>>> import numpy as np
>>> np.set_printoptions(precision=2, suppress=True, linewidth=140)
>>> rnd = lambda a: np.round(a, 2) + 0
>>> arr = np.loadtxt("x.csv", delimiter=",")
>>> arr
array([[ -3.,   0.,   0.,  -3.,   0.,  -6.,  -3.,  -3.,  -3.],
       [ -2.,  -2.,   2.,  -4.,  -4.,  -4.,   0.,   4.,   4.],
       [ -5.,  -3.,   3.,  -8.,  -6., -10.,  -2.,   4.,   4.]])
>>> np.argsort(-np.linalg.norm(arr, axis=0).round(6), kind="stable")[:3]
array([5, 3, 4])
>>> print(np.linalg.cond(arr) > 100)
True
>>> rnd(np.linalg.norm(arr, 2) / np.linalg.norm(arr))
np.float64(0.92)
>>> print(np.linalg.matrix_rank(arr, rtol=0.1))
2
>>> E = np.load("block17.npy")
>>> E
array([[ 2,  0,  2,  3,  3],
       [ 0,  1,  0,  2,  3],
       [ 3,  3,  3,  2,  1],
       [ 1,  2,  0,  3,  1],
       [ 0,  3,  1,  1,  2],
       [ 2,  2,  0,  3,  1],
       [ 1,  0,  2,  2,  2],
       [ 0,  2,  3,  0,  0],
       [ 1,  0,  0,  1,  1],
       [ 2,  4,  2, 11, 15]])
>>> vec = np.array([-7, -1, -5, 9, 5])
>>> rhs = E @ vec
>>> rhs
array([ 18,  32, -16,  23,  11,  16,  11, -17,   7, 146])
>>> rnd(np.linalg.lstsq(E, rhs)[0])
array([-7., -1., -5.,  9.,  5.])
>>> rng = np.random.default_rng(821)
>>> rhs = rhs + 0.1 * rng.normal(size=10)
>>> rnd(rhs)
array([ 17.98,  32.07, -15.9 ,  22.9 ,  11.12,  15.95,  11.07, -17.16,   7.  , 146.15])
>>> coef, *_ = np.linalg.lstsq(E, rhs)
>>> coef.round()
array([-7., -1., -5.,  9.,  5.])
>>> d = np.linalg.norm(E[:, None] - E[None], axis=-1)
>>> d.shape
(10, 10)
>>> np.unravel_index(d.round(6).argmax(), d.shape)
(np.int64(7), np.int64(9))
>>> (d + 1e9 * np.eye(10)).round(6).argmin(axis=1)
array([6, 3, 5, 5, 1, 3, 0, 4, 6, 0])
>>> rnd(np.linalg.norm(E - E.mean(axis=0), axis=1))
array([ 2.02,  2.07,  3.47,  2.34,  2.7 ,  2.46,  2.21,  4.55,  3.39, 14.83])
>>> rnd(d[:5, :5])
array([[0.  , 3.16, 4.  , 3.61, 4.36],
       [3.16, 0.  , 5.1 , 2.65, 2.65],
       [4.  , 5.1 , 0.  , 3.87, 3.87],
       [3.61, 2.65, 3.87, 0.  , 2.83],
       [4.36, 2.65, 3.87, 2.83, 0.  ]])
>>> d[3].round(6).argsort(kind="stable")[:4]
array([3, 5, 1, 4])
>>> d.mean(axis=1).argmax()
np.int64(9)
>>> mat = np.array([[0.87, 0.01, -0.01],
...     [0.15, -0.15, -0.44],
...     [-5.82, -3.43, 1.97],
...     [2.29, 0.69, -1.13],
...     [7.7, 3.01, -2.78],
...     [-10.66, -5.4, 3.38],
...     [-5.18, -2.09, 1.57],
...     [-2.71, -1.21, 0.57],
...     [15.81, 7.82, -5.1],
...     [6.12, 3.23, -2.03],
...     [11.23, 5.18, -3.19],
...     [1.31, 0.11, -0.09],
...     [-5.47, -2.67, 2.23],
...     [-1.29, -0.65, 0.62]])
>>> Uu, sv, vt = np.linalg.svd(mat)
>>> rnd(sv)
array([30.44,  1.28,  1.01])
>>> np.argmax(sv[:-1] / (sv[1:] + 1e-6)) + 1
np.int64(1)
>>> A2 = Uu[:, :1] @ np.diag(sv[:1]) @ vt[:1]
>>> print(rnd(np.linalg.norm(mat - A2, 2)), rnd(sv[1]))
1.28 1.28
>>> np.linalg.matrix_rank(A2)
np.int64(1)
>>> rnd(np.linalg.norm(mat - A2) / np.linalg.norm(mat))
np.float64(0.05)
>>> np.linalg.matrix_rank(mat, rtol=0.05)
np.int64(1)
>>> proj = mat @ np.linalg.solve(mat.T @ mat, mat.T)
>>> print(rnd(np.diag(proj)))
[0.14 0.17 0.26 0.24 0.43 0.21 0.13 0.09 0.38 0.1  0.36 0.23 0.24 0.04]
>>> rnd(np.linalg.eigvalsh(proj))
array([0., 0., 0., 0., 0., 0., 0., 0., 0., 0., 0., 1., 1., 1.])
>>> np.allclose(proj @ proj, proj)
True
>>> Xs = (mat - mat.mean(axis=0)) / mat.std(axis=0)
>>> rnd(Xs.std(axis=0))
array([1., 1., 1.])
>>> print(np.argwhere(np.abs(Xs) > 2))
[[8 0]
 [8 1]
 [8 2]]
>>> coef = np.linalg.lstsq(np.delete(Xs, 2, axis=1), Xs[:, 2])[0]
>>> rnd(coef)
array([-0.95, -0.04])
>>> feats = np.load("test14.npy")
>>> feats
array([[-1.  , -0.6 ,  1.4 ],
       [ 1.1 ,  0.  , -0.9 ],
       [-0.5 , -2.4 , -0.3 ],
       [-1.1 ,  0.6 ,  1.1 ],
       [-0.48, -2.42, -0.29],
       [ 0.5 ,  0.5 , -1.5 ],
       [ 1.2 , -0.2 ,  0.  ],
       [-2.3 ,  1.1 ,  1.  ],
       [-0.9 , -1.6 ,  1.1 ],
       [ 0.2 ,  0.  ,  0.4 ]])
>>> cent = feats[[0, 1]].astype(float)
>>> for _ in range(3):
...     z = np.linalg.norm(feats[:, None] - cent, axis=-1).argmin(axis=1)
...     cent = np.array([feats[z == j].mean(axis=0) for j in range(2)])
... 
>>> z
array([0, 1, 0, 0, 0, 1, 1, 0, 0, 1])
>>> print(np.abs(cent[1] - cent[0]).argmax())
0
>>> rnd(cent[1] - cent[0])
array([ 1.8 ,  0.96, -1.17])
>>> cent = E[[6, 8]].astype(float)
>>> for _ in range(4):
...     z = np.linalg.norm(E[:, None] - cent, axis=-1).argmin(axis=1)
...     cent = np.array([E[z == j].mean(axis=0) for j in range(2)])
... 
>>> print(z)
[1 1 1 1 1 1 1 1 1 0]
>>> rnd(cent[1] - cent[0])
array([ -0.89,  -2.56,  -0.78,  -9.11, -13.44])
>>> print(rnd(cent))
[[ 2.    4.    2.   11.   15.  ]
 [ 1.11  1.44  1.22  1.89  1.56]]
>>> np.abs(cent[1] - cent[0]).argmax()
np.int64(4)
>>> M = np.loadtxt("out15.csv", delimiter=",")
>>> rnd(M)
array([[-0.06, -0.5 , -0.61, -0.61],
       [ 0.23, -0.13,  0.72, -0.64],
       [ 0.46, -0.76,  0.12,  0.45],
       [-0.86, -0.41,  0.3 ,  0.11]])
>>> z = rng.permutation(4)
>>> print(z)
[1 0 3 2]
>>> A2 = M[z][:, z]
>>> rnd(np.sort(np.abs(np.linalg.eigvals(A2))))
array([1., 1., 1., 1.])
>>> np.allclose(A2, M)
False
>>> rnd(np.diag(A2))
array([-0.13, -0.06,  0.11,  0.12])
>>> w1 = np.array([[0, 0, 3, 5, 9, 8],
...     [2, 0, 3, 1, 6, 6],
...     [2, 2, 3, 0, 6, 8],
...     [7, 7, 0, 6, 0, 3]])
>>> coef = np.array([1, 3, 3, 2, 1, 1])
>>> hid = np.maximum(M @ w1 + coef, 0)
>>> rnd(hid)
array([[0.  , 0.  , 0.  , 0.  , 0.  , 0.  ],
       [0.  , 0.  , 5.46, 0.  , 6.61, 5.92],
       [2.89, 6.41, 2.45, 6.25, 1.28, 2.42],
       [1.57, 4.38, 0.1 , 0.  , 0.  , 0.  ]])
>>> (hid > 0).astype(int)
array([[0, 0, 0, 0, 0, 0],
       [0, 0, 1, 0, 1, 1],
       [1, 1, 1, 1, 1, 1],
       [1, 1, 1, 0, 0, 0]])
>>> cent = np.array([[-1, 1, -1],
...     [-1, 3, -3],
...     [-3, -3, -2],
...     [2, 0, 3],
...     [0, 0, 1],
...     [-1, -1, -1]])
>>> w1 @ cent
array([[ -7, -17,  10],
       [-15, -13,  -5],
       [-21,  -9, -16],
       [ -5,  25, -13]])
>>> rnd(hid @ cent)
array([[  0.  ,   0.  ,   0.  ],
       [-22.32, -22.32, -10.24],
       [ -6.58,  12.34,  -9.41],
       [ -6.26,  14.42, -14.92]])
>>> vec = np.array([1, -3, -1, -2])
>>> rhs = M @ vec
>>> coef, lr = np.zeros(4), 1 / np.linalg.norm(M, 2) ** 2
>>> for i in range(8):
...     coef -= lr * M.T @ (M @ coef - rhs)
...     if i % 2 == 0: print(i, round(np.linalg.norm(M @ coef - rhs), 2))
... 
0 0.0
2 0.0
4 0.0
6 0.0
>>> rnd(coef)
array([ 1., -3., -1., -2.])
>>> A2 = M + rng.integers(-2, 3, (4, 2)) @ rng.integers(-2, 3, (2, 4))
>>> print(rnd(A2))
[[-1.06  2.5  -0.61  1.39]
 [-3.77  3.87 -1.28  1.36]
 [-1.54  1.24 -0.88  1.45]
 [-5.86  2.59 -2.7   1.11]]
>>> np.abs(A2 - M).sum(axis=1)
array([ 6., 12.,  6., 12.])
>>> print(rnd(np.linalg.svd(A2 - M, compute_uv=False)))
[10.02  2.75  0.    0.  ]
>>> A2 - M
array([[-1.,  3.,  0.,  2.],
       [-4.,  4., -2.,  2.],
       [-2.,  2., -1.,  1.],
       [-5.,  3., -3.,  1.]])
>>> np.linalg.matrix_rank(A2 - M, tol=1e-8)
np.int64(2)
>>> G = A2.T @ A2
>>> rnd(np.trace(G)), rnd((A2 ** 2).sum())
(np.float64(98.76), np.float64(98.76))
>>> (A2 @ A2.T).shape
(4, 4)
>>> rnd(np.linalg.eigvalsh(G)[::-1])
array([91.84,  5.94,  0.94,  0.05])
>>> m1 = np.load("sample6.npy")
>>> m1
array([[ 5,  6,  7,  8,  9, 10, 11, 12, 13, 14],
       [15, 16, 17, 18, 19, 20, 21, 22, 23, 24],
       [25, 26, 27, 28, 29, 30, 31, 32, 33, 34],
       [35, 36, 37, 38, 39, 40, 41, 42, 43, 44],
       [45, 46, 47, 48, 49, 50, 51, 52, 53, 54],
       [55, 56, 57, 58, 59, 60, 61, 62, 63, 64],
       [65, 66, 67, 68, 69, 70, 71, 72, 73, 74],
       [75, 76, 77, 78, 79, 80, 81, 82, 83, 84],
       [85, 86, 87, 88, 89, 90, 91, 92, 93, 94]])
>>> np.linalg.matrix_rank(m1, rtol=0.1)
np.int64(1)
>>> rk = np.linalg.matrix_rank(m1)
>>> rk
np.int64(2)
>>> N = np.linalg.svd(m1)[2][rk:].T
>>> [int(np.linalg.matrix_rank(np.delete(m1, i, axis=0))) for i in range(9)]
[2, 2, 2, 2, 2, 2, 2, 2, 2]
>>> rnd(N @ N.T)
array([[ 0.65, -0.29, -0.24, -0.18, -0.13, -0.07, -0.02,  0.04,  0.09,  0.15],
       [-0.29,  0.75, -0.21, -0.16, -0.12, -0.08, -0.04,  0.01,  0.05,  0.09],
       [-0.24, -0.21,  0.82, -0.15, -0.12, -0.08, -0.05, -0.02,  0.01,  0.04],
       [-0.18, -0.16, -0.15,  0.87, -0.11, -0.09, -0.07, -0.05, -0.04, -0.02],
       [-0.13, -0.12, -0.12, -0.11,  0.9 , -0.1 , -0.09, -0.08, -0.08, -0.07],
       [-0.07, -0.08, -0.08, -0.09, -0.1 ,  0.9 , -0.11, -0.12, -0.12, -0.13],
       [-0.02, -0.04, -0.05, -0.07, -0.09, -0.11,  0.87, -0.15, -0.16, -0.18],
       [ 0.04,  0.01, -0.02, -0.05, -0.08, -0.12, -0.15,  0.82, -0.21, -0.24],
       [ 0.09,  0.05,  0.01, -0.04, -0.08, -0.12, -0.16, -0.21,  0.75, -0.29],
       [ 0.15,  0.09,  0.04, -0.02, -0.07, -0.13, -0.18, -0.24, -0.29,  0.65]])
>>> [int(np.linalg.matrix_rank(m1[:, :j + 1])) for j in range(10)]
[1, 2, 2, 2, 2, 2, 2, 2, 2, 2]
>>> A2 = np.array([[0, 5], [1, 1]])
>>> K = np.kron(np.eye(2, dtype=int), A2)
>>> K
array([[0, 5, 0, 0],
       [1, 1, 0, 0],
       [0, 0, 0, 5],
       [0, 0, 1, 1]])
>>> K @ K
array([[5, 5, 0, 0],
       [1, 6, 0, 0],
       [0, 0, 5, 5],
       [0, 0, 1, 6]])
>>> (K != 0).astype(int)
array([[0, 1, 0, 0],
       [1, 1, 0, 0],
       [0, 0, 0, 1],
       [0, 0, 1, 1]])
>>> (np.linalg.matrix_power((K != 0) + (K.T != 0) + np.eye(4), 4) > 0).astype(int)
array([[1, 1, 0, 0],
       [1, 1, 0, 0],
       [0, 0, 1, 1],
       [0, 0, 1, 1]])
>>> rnd(np.linalg.det(K))
np.float64(25.0)
>>> G = K.T @ K
>>> G
array([[ 1,  1,  0,  0],
       [ 1, 26,  0,  0],
       [ 0,  0,  1,  1],
       [ 0,  0,  1, 26]])
>>> np.trace(G), (K ** 2).sum()
(np.int64(54), np.int64(54))
>>> print((K @ K.T).shape)
(4, 4)
>>> vec = np.array([4, 3, 0, 3])
>>> rhs = G @ vec
>>> coef, lr = np.zeros(4), 1 / np.linalg.norm(G, 2) ** 2
>>> for i in range(250):
...     coef -= lr * G.T @ (G @ coef - rhs)
...     if i % 50 == 0: print(i, round(np.linalg.norm(G @ coef - rhs), 2))
... 
0 3.72
50 3.47
100 3.25
150 3.03
200 2.83
>>> rnd(coef)
array([1.24, 3.11, 0.09, 3.  ])
>>> rnd(np.linalg.cond(G))
np.float64(27.12)
>>> t3 = np.stack([K, 5 * K, K[::-1]])
>>> rnd(np.linalg.norm(t3, axis=(1, 2)))
array([ 7.35, 36.74,  7.35])
>>> t3.shape
(3, 4, 4)
>>> data = np.loadtxt("run4.csv", delimiter=",")
>>> rnd(data)
array([[ 1.  ,  0.  ,  0.  ,  0.  ,  0.  ,  0.  ,  0.  ,  0.  ],
       [ 0.  ,  1.  ,  0.  ,  0.  ,  0.  ,  0.  ,  0.  ,  0.  ],
       [ 0.  ,  0.  ,  0.97,  0.  , -0.26,  0.  ,  0.  ,  0.  ],
       [ 0.  ,  0.  ,  0.  ,  1.  ,  0.  ,  0.  ,  0.  ,  0.  ],
       [ 0.  ,  0.  ,  0.26,  0.  ,  0.97,  0.  ,  0.  ,  0.  ],
       [ 0.  ,  0.  ,  0.  ,  0.  ,  0.  ,  1.  ,  0.  ,  0.  ],
       [ 0.  ,  0.  ,  0.  ,  0.  ,  0.  ,  0.  ,  1.  ,  0.  ],
       [ 0.  ,  0.  ,  0.  ,  0.  ,  0.  ,  0.  ,  0.  ,  1.  ]])
>>> def softmax(z):
...     e = np.exp(z - z.max(axis=-1, keepdims=True))
...     return e / e.sum(axis=-1, keepdims=True)
... 
>>> rnd(softmax(data[0] + 4))
array([0.28, 0.1 , 0.1 , 0.1 , 0.1 , 0.1 , 0.1 , 0.1 ])
>>> scores = data @ data.T / np.sqrt(8)
>>> rnd(softmax(scores)[0] @ data)
array([0.17, 0.12, 0.15, 0.12, 0.08, 0.12, 0.12, 0.12])
>>> softmax(scores).round(6).argmax(axis=1)
array([0, 1, 2, 3, 4, 5, 6, 7])
